% python3 -q
>>> import numpy as np
>>> from numpy import linalg as LA
>>> np.set_printoptions(precision=2, suppress=True, linewidth=140, legacy="1.25")
>>> arr = np.loadtxt("case19.csv", delimiter=",")
>>> arr
array([[ 9.,  0., -2.,  0., -3.,  0.,  0.,  0.,  0., -9., -8.,  6.,  0.,  0.,  0.],
       [ 0.,  7.,  0.,  0.,  0.,  0., -6.,  0.,  0.,  0.,  0.,  0., -2.,  5.,  1.],
       [-5.,  0., -2.,  0., -4.,  0.,  0.,  0.,  0.,  2.,  6., -7.,  0.,  0.,  0.],
       [ 0.,  0.,  0., -9.,  0., -8.,  0.,  0.,  7.,  0.,  0.,  0.,  0.,  0.,  0.],
       [ 6.,  0., -3.,  0., -9.,  0.,  0.,  0.,  0., -6.,  8., -2.,  0.,  0.,  0.],
       [ 0.,  0.,  0.,  8.,  0.,  2.,  0.,  0., -8.,  0.,  0.,  0.,  0.,  0.,  0.],
       [ 0.,  3.,  0.,  0.,  0.,  0., -7.,  7.,  0.,  0.,  0.,  0., -2., -6.,  6.],
       [ 0., -4.,  0.,  0.,  0.,  0.,  7.,  7.,  0.,  0.,  0.,  0.,  9., -7.,  9.],
       [ 0.,  0.,  0., -8.,  0.,  3.,  0.,  0., -2.,  0.,  0.,  0.,  0.,  0.,  0.],
       [ 5.,  0.,  0.,  0., -4.,  0.,  0.,  0.,  0.,  4., -4.,  9.,  0.,  0.,  0.],
       [ 2.,  0.,  9.,  0.,  5.,  0.,  0.,  0.,  0., -1., -5., -7.,  0.,  0.,  0.],
       [ 2.,  0.,  9.,  0., -8.,  0.,  0.,  0.,  0.,  9., -1.,  0.,  0.,  0.,  0.],
       [ 0., -1.,  0.,  0.,  0.,  0., -1.,  1.,  0.,  0.,  0.,  0., -3.,  5.,  2.],
       [ 0., -2.,  0.,  0.,  0.,  0.,  6.,  7.,  0.,  0.,  0.,  0., -8., -4.,  0.],
       [ 0., -6.,  0.,  0.,  0.,  0., -1., -6.,  0.,  0.,  0.,  0.,  2., -1.,  1.]])
>>> # splits into 3 blocks
>>> vec = np.array([-1, 1, -2, 1, -1, -1, 2, 2, -2, 3, -3, 0, 1, -3, 3])
>>> arr @ np.eye(15)[3]
array([ 0.,  0.,  0., -9.,  0.,  8.,  0.,  0., -8.,  0.,  0.,  0.,  0.,  0.,  0.])
>>> arr @ (2 * vec)
array([-10., -38.,   2., -30., -66.,  44.,  74., 162., -14.,  46., -26.,  36., -26.,  56., -24.])
>>> (arr @ vec).argmax()
7
>>> out = arr / np.sqrt((arr ** 2).mean(axis=1, keepdims=True))
>>> out[4]
array([ 1.53,  0.  , -0.77,  0.  , -2.3 ,  0.  ,  0.  ,  0.  ,  0.  , -1.53,  2.04, -0.51,  0.  ,  0.  ,  0.  ])
>>> LA.norm(out, axis=1)
array([3.87, 3.87, 3.87, 3.87, 3.87, 3.87, 3.87, 3.87, 3.87, 3.87, 3.87, 3.87, 3.87, 3.87, 3.87])
>>> round(np.abs(LA.eigvals(arr)).max(), 2)
17.42
>>> np.sort(np.abs(LA.eigvals(arr)))
array([ 3.88,  4.51,  5.53,  5.53,  6.84,  6.84,  7.99,  7.99,  9.69, 10.11, 10.11, 10.94, 10.94, 14.82, 17.42])
>>> K = np.load("sample16.npy")
>>> K
array([[  0.3,   1. ,   0.6,   0.3,  -1.6,   0.2,  -1.7,   0.1],
       [ -0.3,   0.2,  -1.9,  -1.4,  -0.8,   0.5,  -0.9,  -1.5],
       [  0.4,  -0.2,  -0.6,  -1. ,  -0.7,   1.2,   0.5,  -0.8],
       [ 26. ,  24. ,  12. ,   2. ,  22. , -10. ,  -8. ,  -6. ],
       [  0.2,  -0.5,  -0.2,  -1.5,   0. ,   1.2,  -2.1,   0.1],
       [  0.1,   1.5,   0.6,   1.2,  -0.5,  -0.2,   0.5,  -0.3],
       [  1.2,   1.2,  -0.2,   0.7,   0.3,   1.2,  -0.6,  -0.4],
       [ -1.8,   1.4,   1.3,   0.5,   0.4,  -1. ,   0.2,   0.6],
       [  1.6,  -0.8,   1.6,   0.1,  -0.5,   2.1,   0.8,  -1.3],
       [ -0.4,  -0.3,  -0.1,   2.2,  -0.9,  -1.2,   0.1,  -1. ],
       [ -0.2,  -0.3,   1.9,  -0.4,   1.3,   0. ,  -1.4,  -1.2],
       [ -0.4,   0.5,  -0.3,  -0.1,   0. ,   2.8,  -0.6,   1. ],
       [  0. ,   0.2,   1.6,   0.6,  -1.5,   0.6,  -0.2,  -0.6]])
>>> K.ravel(order="F")
array([  0.3,  -0.3,   0.4,  26. ,   0.2,   0.1,   1.2,  -1.8,   1.6,  -0.4,  -0.2,  -0.4,   0. ,   1. ,   0.2,  -0.2,  24. ,  -0.5,   1.5,
         1.2,   1.4,  -0.8,  -0.3,  -0.3,   0.5,   0.2,   0.6,  -1.9,  -0.6,  12. ,  -0.2,   0.6,  -0.2,   1.3,   1.6,  -0.1,   1.9,  -0.3,
         1.6,   0.3,  -1.4,  -1. ,   2. ,  -1.5,   1.2,   0.7,   0.5,   0.1,   2.2,  -0.4,  -0.1,   0.6,  -1.6,  -0.8,  -0.7,  22. ,   0. ,
        -0.5,   0.3,   0.4,  -0.5,  -0.9,   1.3,   0. ,  -1.5,   0.2,   0.5,   1.2, -10. ,   1.2,  -0.2,   1.2,  -1. ,   2.1,  -1.2,   0. ,
         2.8,   0.6,  -1.7,  -0.9,   0.5,  -8. ,  -2.1,   0.5,  -0.6,   0.2,   0.8,   0.1,  -1.4,  -0.6,  -0.2,   0.1,  -1.5,  -0.8,  -6. ,
         0.1,  -0.3,  -0.4,   0.6,  -1.3,  -1. ,  -1.2,   1. ,  -0.6])
>>> K.reshape(-1, 2)
array([[  0.3,   1. ],
       [  0.6,   0.3],
       [ -1.6,   0.2],
       [ -1.7,   0.1],
       [ -0.3,   0.2],
       [ -1.9,  -1.4],
       [ -0.8,   0.5],
       [ -0.9,  -1.5],
       [  0.4,  -0.2],
       [ -0.6,  -1. ],
       [ -0.7,   1.2],
       [  0.5,  -0.8],
       [ 26. ,  24. ],
       [ 12. ,   2. ],
       [ 22. , -10. ],
       [ -8. ,  -6. ],
       [  0.2,  -0.5],
       [ -0.2,  -1.5],
       [  0. ,   1.2],
       [ -2.1,   0.1],
       [  0.1,   1.5],
       [  0.6,   1.2],
       [ -0.5,  -0.2],
       [  0.5,  -0.3],
       [  1.2,   1.2],
       [ -0.2,   0.7],
       [  0.3,   1.2],
       [ -0.6,  -0.4],
       [ -1.8,   1.4],
       [  1.3,   0.5],
       [  0.4,  -1. ],
       [  0.2,   0.6],
       [  1.6,  -0.8],
       [  1.6,   0.1],
       [ -0.5,   2.1],
       [  0.8,  -1.3],
       [ -0.4,  -0.3],
       [ -0.1,   2.2],
       [ -0.9,  -1.2],
       [  0.1,  -1. ],
       [ -0.2,  -0.3],
       [  1.9,  -0.4],
       [  1.3,   0. ],
       [ -1.4,  -1.2],
       [ -0.4,   0.5],
       [ -0.3,  -0.1],
       [  0. ,   2.8],
       [ -0.6,   1. ],
       [  0. ,   0.2],
       [  1.6,   0.6],
       [ -1.5,   0.6],
       [ -0.2,  -0.6]])
>>> T = K.reshape(13, 2, -1)
>>> np.swapaxes(T, 1, 2)[7]
array([[-1.8,  0.4],
       [ 1.4, -1. ],
       [ 1.3,  0.2],
       [ 0.5,  0.6]])
>>> T[:, 0]
array([[ 0.3,  1. ,  0.6,  0.3],
       [-0.3,  0.2, -1.9, -1.4],
       [ 0.4, -0.2, -0.6, -1. ],
       [26. , 24. , 12. ,  2. ],
       [ 0.2, -0.5, -0.2, -1.5],
       [ 0.1,  1.5,  0.6,  1.2],
       [ 1.2,  1.2, -0.2,  0.7],
       [-1.8,  1.4,  1.3,  0.5],
       [ 1.6, -0.8,  1.6,  0.1],
       [-0.4, -0.3, -0.1,  2.2],
       [-0.2, -0.3,  1.9, -0.4],
       [-0.4,  0.5, -0.3, -0.1],
       [ 0. ,  0.2,  1.6,  0.6]])
>>> theta = np.radians(36)
>>> r_ = np.eye(8)
>>> r_[2, 2] = r_[7, 7] = np.cos(theta)
>>> r_[2, 7], r_[7, 2] = -np.sin(theta), np.sin(theta)
>>> r_
array([[ 1.  ,  0.  ,  0.  ,  0.  ,  0.  ,  0.  ,  0.  ,  0.  ],
       [ 0.  ,  1.  ,  0.  ,  0.  ,  0.  ,  0.  ,  0.  ,  0.  ],
       [ 0.  ,  0.  ,  0.81,  0.  ,  0.  ,  0.  ,  0.  , -0.59],
       [ 0.  ,  0.  ,  0.  ,  1.  ,  0.  ,  0.  ,  0.  ,  0.  ],
       [ 0.  ,  0.  ,  0.  ,  0.  ,  1.  ,  0.  ,  0.  ,  0.  ],
       [ 0.  ,  0.  ,  0.  ,  0.  ,  0.  ,  1.  ,  0.  ,  0.  ],
       [ 0.  ,  0.  ,  0.  ,  0.  ,  0.  ,  0.  ,  1.  ,  0.  ],
       [ 0.  ,  0.  ,  0.59,  0.  ,  0.  ,  0.  ,  0.  ,  0.81]])
>>> out = K @ r_.T
>>> np.abs(out - K).max(axis=0)
array([0.  , 0.  , 1.24, 0.  , 0.  , 0.  , 0.  , 8.2 ])
>>> np.round(LA.det(r_), 2), round(float(np.trace(r_)), 2)
(1.0, 7.62)
>>> left, sv, vt = LA.svd(K, full_matrices=False)
>>> np.round(left.T @ left, 2) + 0
array([[1., 0., 0., 0., 0., 0., 0., 0.],
       [0., 1., 0., 0., 0., 0., 0., 0.],
       [0., 0., 1., 0., 0., 0., 0., 0.],
       [0., 0., 0., 1., 0., 0., 0., 0.],
       [0., 0., 0., 0., 1., 0., 0., 0.],
       [0., 0., 0., 0., 0., 1., 0., 0.],
       [0., 0., 0., 0., 0., 0., 1., 0.],
       [0., 0., 0., 0., 0., 0., 0., 1.]])
>>> np.round(np.sqrt((sv ** 2).sum()), 2), round(LA.norm(K), 2)
(46.67, 46.67)
>>> np.round(left.T @ K @ vt.T, 2) + 0
array([[45.72,  0.  ,  0.  ,  0.  ,  0.  ,  0.  ,  0.  ,  0.  ],
       [ 0.  ,  5.3 ,  0.  ,  0.  ,  0.  ,  0.  ,  0.  ,  0.  ],
       [ 0.  ,  0.  ,  4.3 ,  0.  ,  0.  ,  0.  ,  0.  ,  0.  ],
       [ 0.  ,  0.  ,  0.  ,  3.57,  0.  ,  0.  ,  0.  ,  0.  ],
       [ 0.  ,  0.  ,  0.  ,  0.  ,  3.38,  0.  ,  0.  ,  0.  ],
       [ 0.  ,  0.  ,  0.  ,  0.  ,  0.  ,  3.2 ,  0.  ,  0.  ],
       [ 0.  ,  0.  ,  0.  ,  0.  ,  0.  ,  0.  ,  2.  ,  0.  ],
       [ 0.  ,  0.  ,  0.  ,  0.  ,  0.  ,  0.  ,  0.  ,  1.79]])
>>> np.abs(vt[0])
array([0.57, 0.53, 0.26, 0.05, 0.48, 0.22, 0.18, 0.13])
>>> np.allclose(left * sv @ vt, K)
True
>>> np.round(vt @ vt.T, 2) + 0
array([[1., 0., 0., 0., 0., 0., 0., 0.],
       [0., 1., 0., 0., 0., 0., 0., 0.],
       [0., 0., 1., 0., 0., 0., 0., 0.],
       [0., 0., 0., 1., 0., 0., 0., 0.],
       [0., 0., 0., 0., 1., 0., 0., 0.],
       [0., 0., 0., 0., 0., 1., 0., 0.],
       [0., 0., 0., 0., 0., 0., 1., 0.],
       [0., 0., 0., 0., 0., 0., 0., 1.]])
